% ipython --no-banner

In [1]: import numpy as np

In [2]: import numpy.linalg as la

In [3]: np.set_printoptions(precision=3, suppress=True, linewidth=140)

In [4]: A = np.load("run9.npy")

In [5]: A
Out[5]: 
array([[-0.384, -0.761, -0.282,  0.046,  2.524],
       [ 0.481, -0.527, -1.743, -1.253, -0.377],
       [ 2.367,  0.557,  0.721, -0.347,  0.934],
       [-0.138, -1.98 ,  1.614, -0.75 ,  0.099]])

In [6]: out = A / np.sqrt((A ** 2).mean(axis=1, keepdims=True))

In [7]: la.matrix_rank(A - A.mean(axis=1, keepdims=True))
Out[7]: np.int64(4)

In [8]: la.matrix_rank(out) == la.matrix_rank(A)
Out[8]: np.True_

In [9]: la.norm(out, axis=1)
Out[9]: array([2.236, 2.236, 2.236, 2.236])

In [10]: r0 = np.array([1, 3, -2, -3])

In [11]: X = 2 * np.eye(4) + np.outer(r0, r0)

In [12]: X
Out[12]: 
array([[ 3.,  3., -2., -3.],
       [ 3., 11., -6., -9.],
       [-2., -6.,  6.,  6.],
       [-3., -9.,  6., 11.]])

In [13]: C2 = A.T @ A

In [14]: (A @ A.T).shape
Out[14]: (4, 4)

In [15]: np.allclose(C2, C2.T)
Out[15]: True

In [16]: np.diag(C2)
Out[16]: array([6.001, 5.087, 6.241, 2.254, 7.395])

In [17]: la.svd(A, compute_uv=False) ** 2
Out[17]: array([9.   , 7.29 , 5.905, 4.783])

In [18]: np.round(la.eigvalsh(C2)[::-1], 3) + 0
Out[18]: array([9.   , 7.29 , 5.905, 4.783, 0.   ])

In [19]: x = np.array([0, 3, 3, 3])

In [20]: X * x
Out[20]: 
array([[  0.,   9.,  -6.,  -9.],
       [  0.,  33., -18., -27.],
       [ -0., -18.,  18.,  18.],
       [ -0., -27.,  18.,  33.]])

In [21]: X @ x
Out[21]: array([ -6., -12.,  18.,  24.])

In [22]: la.norm(X @ x) <= la.norm(X, 2) * la.norm(x) + 1e-9
Out[22]: np.True_

In [23]: (X @ x).argmax()
Out[23]: np.int64(3)

In [24]: (X * x).sum(axis=1)
Out[24]: array([ -6., -12.,  18.,  24.])

In [25]: np.sign((X @ x).round(6))
Out[25]: array([-1., -1.,  1.,  1.])

In [26]: x = np.ones(4)

In [27]: for _ in range(3):
    ...:     x = X @ x
    ...:     x /= la.norm(x)
    ...:     print(round(x @ X @ x, 3))
    ...: 
16.535
24.915
24.999

In [28]: round(la.eigvalsh(X)[-1], 3)
Out[28]: np.float64(25.0)

In [29]: out = np.array([[3, 1, 2]])

In [30]: m1 = out.T @ out

In [31]: m1
Out[31]: 
array([[9, 3, 6],
       [3, 1, 2],
       [6, 2, 4]])

In [32]: w, V = la.eigh(m1)

In [33]: np.unique(w.round(6) + 0, return_counts=True)[1]
Out[33]: array([2, 1])

In [34]: la.eigvalsh(m1 + 3 * np.eye(3))
Out[34]: array([ 3.,  3., 17.])

In [35]: np.round(la.svd(m1, compute_uv=False), 3) + 0
Out[35]: array([14.,  0.,  0.])

In [36]: (w > 1e-8).sum(), (w < -1e-8).sum()
Out[36]: (np.int64(1), np.int64(0))

In [37]: V @ np.diag(w) @ V.T
Out[37]: 
array([[9., 3., 6.],
       [3., 1., 2.],
       [6., 2., 4.]])

In [38]: np.abs(V[:, -1])
Out[38]: array([0.802, 0.267, 0.535])

In [39]: np.round(V.T @ V, 3) + 0
Out[39]: 
array([[1., 0., 0.],
       [0., 1., 0.],
       [0., 0., 1.]])

In [40]: out = np.array([[0, 3, 5], [5, 0, 5], [1, 1, 5]])

In [41]: np.einsum("ik,kj->ij", m1, out)
Out[41]: 
array([[21, 33, 90],
       [ 7, 11, 30],
       [14, 22, 60]])

In [42]: np.einsum("ij,ij->i", m1, m1)
Out[42]: array([126,  14,  56])

In [43]: np.vstack([m1, out.T]).shape
Out[43]: (6, 3)

In [44]: m1 @ out
Out[44]: 
array([[21, 33, 90],
       [ 7, 11, 30],
       [14, 22, 60]])

In [45]: data = np.array([[0.5, 1.8, 1.3, -2.0],
    ...:     [0.1, 0.0, 0.6, -0.2],
    ...:     [-7.0, -7.0, 1.0, -14.0],
    ...:     [0.1, -0.6, -0.3, 0.6],
    ...:     [1.2, 0.8, -1.5, 0.5],
    ...:     [-0.3, -0.8, 0.0, -1.9],
    ...:     [0.4, -1.1, 0.0, 0.2],
    ...:     [0.3, -0.9, -0.2, 0.4],
    ...:     [-2.2, -0.1, -0.5, -1.0],
    ...:     [0.6, -0.2, 0.6, 0.5],
    ...:     [-0.9, -1.0, 1.0, -1.2],
    ...:     [1.4, 0.4, -0.9, -0.6],
    ...:     [-0.6, 0.5, -1.2, -0.2]])

In [46]: # row 2 dominates

In [47]: Ac = data - data.mean(axis=0)

In [48]: V = la.svd(Ac)[2][:1]

In [49]: out = Ac - Ac @ V.T @ V

In [50]: out.std(axis=0)
Out[50]: array([0.641, 0.786, 0.765, 0.518])

In [51]: idx = data[:, 0] > np.median(data[:, 0])

In [52]: r0 = data[idx].mean(axis=0) - data[~idx].mean(axis=0)

In [53]: idx.astype(int)
Out[53]: array([1, 0, 0, 0, 1, 0, 1, 1, 0, 1, 0, 1, 0])

In [54]: np.round((((data - data.mean(axis=0)) @ r0 > 0) == idx).mean(), 3)
Out[54]: np.float64(0.769)

In [55]: x = np.array([-2, 2, -2, -1])

In [56]: h = np.maximum(data @ x, 0)

In [57]: np.flatnonzero(h > 1e-9)
Out[57]: array([ 0,  2,  4,  5,  8, 11, 12])

In [58]: np.tanh(data @ x)
Out[58]: array([ 0.964, -0.834,  1.   , -0.885,  0.935,  0.716, -0.997, -0.984,  1.   , -0.997, -0.762,  0.38 ,  1.   ])

In [59]: mat = np.loadtxt("block11.csv", delimiter=",")

In [60]: mat
Out[60]: 
array([[-0.589,  0.231, -2.566,  2.85 ],
       [-1.697, -1.13 ,  1.689, -2.04 ],
       [ 1.382,  0.785, -0.209, -0.047],
       [-0.877, -0.773,  1.206, -1.33 ],
       [-0.472, -0.5  ,  2.242, -3.204],
       [ 0.945,  0.553, -0.644,  0.814],
       [ 0.749,  0.706, -1.892,  2.19 ],
       [-4.068, -3.222,  5.435, -6.057],
       [ 0.823,  0.312,  0.412, -0.438],
       [-1.038, -0.919,  1.781, -1.846],
       [-0.368,  0.155, -1.452,  1.566],
       [ 2.801,  2.237, -4.402,  4.99 ],
       [-2.352, -2.207,  5.03 , -6.044],
       [-2.512, -2.465,  5.692, -6.55 ],
       [-1.976, -2.235,  5.93 , -6.803],
       [-1.628, -1.421,  1.911, -1.675],
       [-0.278,  0.012, -0.447,  0.436],
       [ 0.513,  0.369, -0.201, -0.256],
       [-0.128, -0.287,  0.42 , -0.233],
       [-1.02 , -0.467,  0.818, -1.449],
       [-0.736, -0.576,  1.283, -1.702]])

In [61]: dist = la.norm(mat[:, None] - mat[None], axis=-1)

In [62]: dist[14].round(6).argsort(kind="stable")[:4]
Out[62]: array([14, 13, 12,  7])

In [63]: np.flatnonzero(dist[14] < dist.mean() / 2)
Out[63]: array([ 7, 12, 13, 14])

In [64]: np.unravel_index(dist.round(6).argmax(), dist.shape)
Out[64]: (np.int64(7), np.int64(11))

In [65]: dist.shape
Out[65]: (21, 21)

In [66]: Ac = mat - mat.mean(axis=0)

In [67]: U, sig, VT = la.svd(Ac, full_matrices=False)

In [68]: np.abs(VT[-1])
Out[68]: array([0.363, 0.755, 0.474, 0.273])

In [69]: np.searchsorted(np.cumsum(sig ** 2) / (sig ** 2).sum(), 0.9) + 1
Out[69]: np.int64(1)

In [70]: VT[0] * np.sign(VT[0, np.abs(VT[0]).argmax()])
Out[70]: array([ 0.296,  0.272, -0.603,  0.689])

In [71]: np.abs(U[:, 0]).argmax()
Out[71]: np.int64(11)

In [72]: np.round(Ac.mean(axis=0), 3) + 0
Out[72]: array([0., 0., 0., 0.])

In [73]: (np.sign(U[:, 0]) == np.sign(U[0, 0])).astype(int)
Out[73]: array([1, 0, 1, 0, 0, 1, 1, 0, 1, 0, 1, 1, 0, 0, 0, 0, 1, 1, 1, 0, 0])

In [74]: np.abs(VT[0]).argmax()
Out[74]: np.int64(3)

In [75]: P = mat @ la.solve(mat.T @ mat, mat.T)

In [76]: np.allclose(P @ P, P)
Out[76]: True

In [77]: np.round(la.eigvalsh(P), 3) + 0
Out[77]: array([0., 0., 0., 0., 0., 0., 0., 0., 0., 0., 0., 0., 0., 0., 0., 0., 0., 1., 1., 1., 1.])

In [78]: P @ mat[:, 0]
Out[78]: 
array([-0.589, -1.697,  1.382, -0.877, -0.472,  0.945,  0.749, -4.068,  0.823, -1.038, -0.368,  2.801, -2.352, -2.512, -1.976, -1.628,
       -0.278,  0.513, -0.128, -1.02 , -0.736])

In [79]: x = np.array([3, 2, 0, 3])

In [80]: h = np.maximum(mat @ x, 0)

In [81]: mat.T @ h
Out[81]: array([  95.793,   80.818, -171.264,  192.105])

In [82]: h
Out[82]: 
array([ 7.245,  0.   ,  5.575,  0.   ,  0.   ,  6.383, 10.229,  0.   ,  1.779,  0.   ,  3.904, 27.847,  0.   ,  0.   ,  0.   ,  0.   ,
        0.498,  1.509,  0.   ,  0.   ,  0.   ])

In [83]: Ac = mat - mat.mean(axis=0)

In [84]: V = la.svd(Ac)[2][:1]

In [85]: out = Ac - Ac @ V.T @ V

In [86]: out.std(axis=0)
Out[86]: array([0.711, 0.349, 0.207, 0.31 ])

In [87]: np.diag(V.T @ V)
Out[87]: array([0.088, 0.074, 0.364, 0.474])

In [88]: (Ac @ V.T).std(axis=0)
Out[88]: array([4.425])

In [89]: M = np.loadtxt("dump.csv", delimiter=",")

In [90]: M
Out[90]: 
array([[ 1.,  0.,  0.,  0.,  0.],
       [ 8.,  1.,  0.,  0.,  0.],
       [ 4., -1.,  1.,  0.,  0.],
       [-6., -8.,  2.,  1.,  0.],
       [ 6.,  0., -5., -1.,  1.]])

In [91]: (M + M.T) / 2
Out[91]: 
array([[ 1. ,  4. ,  2. , -3. ,  3. ],
       [ 4. ,  1. , -0.5, -4. ,  0. ],
       [ 2. , -0.5,  1. ,  1. , -2.5],
       [-3. , -4. ,  1. ,  1. , -0.5],
       [ 3. ,  0. , -2.5, -0.5,  1. ]])

In [92]: np.trace(M)
Out[92]: np.float64(5.0)

In [93]: feats = np.load("layer11.npy")

In [94]: feats
Out[94]: 
array([[6, 9, 0, 0, 0, 0],
       [8, 6, 0, 0, 0, 0],
       [6, 1, 0, 0, 0, 0],
       [0, 0, 6, 9, 0, 0],
       [0, 0, 8, 6, 0, 0],
       [0, 0, 6, 1, 0, 0],
       [0, 0, 0, 0, 6, 9],
       [0, 0, 0, 0, 8, 6],
       [0, 0, 0, 0, 6, 1]])

In [95]: x = np.array([2, 1, 3, 2, 1, 1])

In [96]: rhs = feats @ x

In [97]: np.round(la.pinv(feats) @ feats, 3) + 0
Out[97]: 
array([[1., 0., 0., 0., 0., 0.],
       [0., 1., 0., 0., 0., 0.],
       [0., 0., 1., 0., 0., 0.],
       [0., 0., 0., 1., 0., 0.],
       [0., 0., 0., 0., 1., 0.],
       [0., 0., 0., 0., 0., 1.]])

In [98]: la.solve(feats.T @ feats, feats.T @ rhs)
Out[98]: array([2., 1., 3., 2., 1., 1.])

In [99]: rng = np.random.default_rng(64675)

In [100]: rhs = rhs + 0.02 * rng.normal(size=9)

In [101]: rhs
Out[101]: array([20.973, 21.985, 12.968, 36.008, 35.996, 20.035, 15.016, 14.014,  7.02 ])

In [102]: coef, *_ = la.lstsq(feats, rhs)

In [103]: np.round(feats.T @ (rhs - feats @ coef), 3) + 0
Out[103]: array([0., 0., 0., 0., 0., 0.])

In [104]: [round(float(la.norm(la.solve(feats.T @ feats + lam * np.eye(6), feats.T @ rhs))), 2) for lam in (0, 1, 10, 100)]
Out[104]: [4.47, 4.45, 4.25, 3.09]

In [105]: np.round(la.norm(rhs - feats @ coef), 3)
Out[105]: np.float64(0.032)

In [106]: coef.round()
Out[106]: array([2., 1., 3., 2., 1., 1.])

In [107]: coef
Out[107]: array([1.996, 1.   , 3.004, 1.997, 1.003, 1.   ])

In [108]: O, r_ = la.qr(feats)

In [109]: np.allclose(r_.T @ r_, feats.T @ feats)
Out[109]: True

In [110]: O.round(3) + 0
Out[110]: 
array([[-0.514,  0.746,  0.   ,  0.   ,  0.   ,  0.   ],
       [-0.686, -0.062,  0.   ,  0.   ,  0.   ,  0.   ],
       [-0.514, -0.663,  0.   ,  0.   ,  0.   ,  0.   ],
       [ 0.   ,  0.   , -0.514, -0.746,  0.   ,  0.   ],
       [ 0.   ,  0.   , -0.686,  0.062,  0.   ,  0.   ],
       [ 0.   ,  0.   , -0.514,  0.663,  0.   ,  0.   ],
       [ 0.   ,  0.   ,  0.   ,  0.   , -0.514, -0.746],
       [ 0.   ,  0.   ,  0.   ,  0.   , -0.686,  0.062],
       [ 0.   ,  0.   ,  0.   ,  0.   , -0.514,  0.663]])

In [111]: np.trace(O @ O.T)
Out[111]: np.float64(6.0)

In [112]: np.round(O.T @ O, 3) + 0
Out[112]: 
array([[1., 0., 0., 0., 0., 0.],
       [0., 1., 0., 0., 0., 0.],
       [0., 0., 1., 0., 0., 0.],
       [0., 0., 0., 1., 0., 0.],
       [0., 0., 0., 0., 1., 0.],
       [0., 0., 0., 0., 0., 1.]])

In [113]: np.abs(np.diag(r_))
Out[113]: array([11.662,  5.678, 11.662,  5.678, 11.662,  5.678])

In [114]: O.shape, r_.shape
Out[114]: ((9, 6), (6, 6))

In [115]: x = np.array([1, 1, -2, 3, 2, -1])

In [116]: h = np.maximum(feats @ x, 0)

In [117]: feats * (h > 1e-9)[:, None]
Out[117]: 
array([[6, 9, 0, 0, 0, 0],
       [8, 6, 0, 0, 0, 0],
       [6, 1, 0, 0, 0, 0],
       [0, 0, 6, 9, 0, 0],
       [0, 0, 8, 6, 0, 0],
       [0, 0, 0, 0, 0, 0],
       [0, 0, 0, 0, 6, 9],
       [0, 0, 0, 0, 8, 6],
       [0, 0, 0, 0, 6, 1]])

In [118]: np.maximum(feats @ x, 0) - np.maximum(-feats @ x, 0)
Out[118]: array([15, 14,  7, 15,  2, -9,  3, 10, 11])

In [119]: np.maximum(feats @ (3 * x), 0)
Out[119]: array([45, 42, 21, 45,  6,  0,  9, 30, 33])

In [120]: ang = np.radians(76)

In [121]: r_ = np.eye(6)

In [122]: r_[4, 4] = r_[5, 5] = np.cos(ang)

In [123]: r_[4, 5], r_[5, 4] = -np.sin(ang), np.sin(ang)

In [124]: r_
Out[124]: 
array([[ 1.   ,  0.   ,  0.   ,  0.   ,  0.   ,  0.   ],
       [ 0.   ,  1.   ,  0.   ,  0.   ,  0.   ,  0.   ],
       [ 0.   ,  0.   ,  1.   ,  0.   ,  0.   ,  0.   ],
       [ 0.   ,  0.   ,  0.   ,  1.   ,  0.   ,  0.   ],
       [ 0.   ,  0.   ,  0.   ,  0.   ,  0.242, -0.97 ],
       [ 0.   ,  0.   ,  0.   ,  0.   ,  0.97 ,  0.242]])

In [125]: out = feats @ r_.T

In [126]: out
Out[126]: 
array([[ 6.   ,  9.   ,  0.   ,  0.   ,  0.   ,  0.   ],
       [ 8.   ,  6.   ,  0.   ,  0.   ,  0.   ,  0.   ],
       [ 6.   ,  1.   ,  0.   ,  0.   ,  0.   ,  0.   ],
       [ 0.   ,  0.   ,  6.   ,  9.   ,  0.   ,  0.   ],
       [ 0.   ,  0.   ,  8.   ,  6.   ,  0.   ,  0.   ],
       [ 0.   ,  0.   ,  6.   ,  1.   ,  0.   ,  0.   ],
       [ 0.   ,  0.   ,  0.   ,  0.   , -7.281,  7.999],
       [ 0.   ,  0.   ,  0.   ,  0.   , -3.886,  9.214],
       [ 0.   ,  0.   ,  0.   ,  0.   ,  0.481,  6.064]])

In [127]: np.allclose(feats @ feats.T, out @ out.T)
Out[127]: True
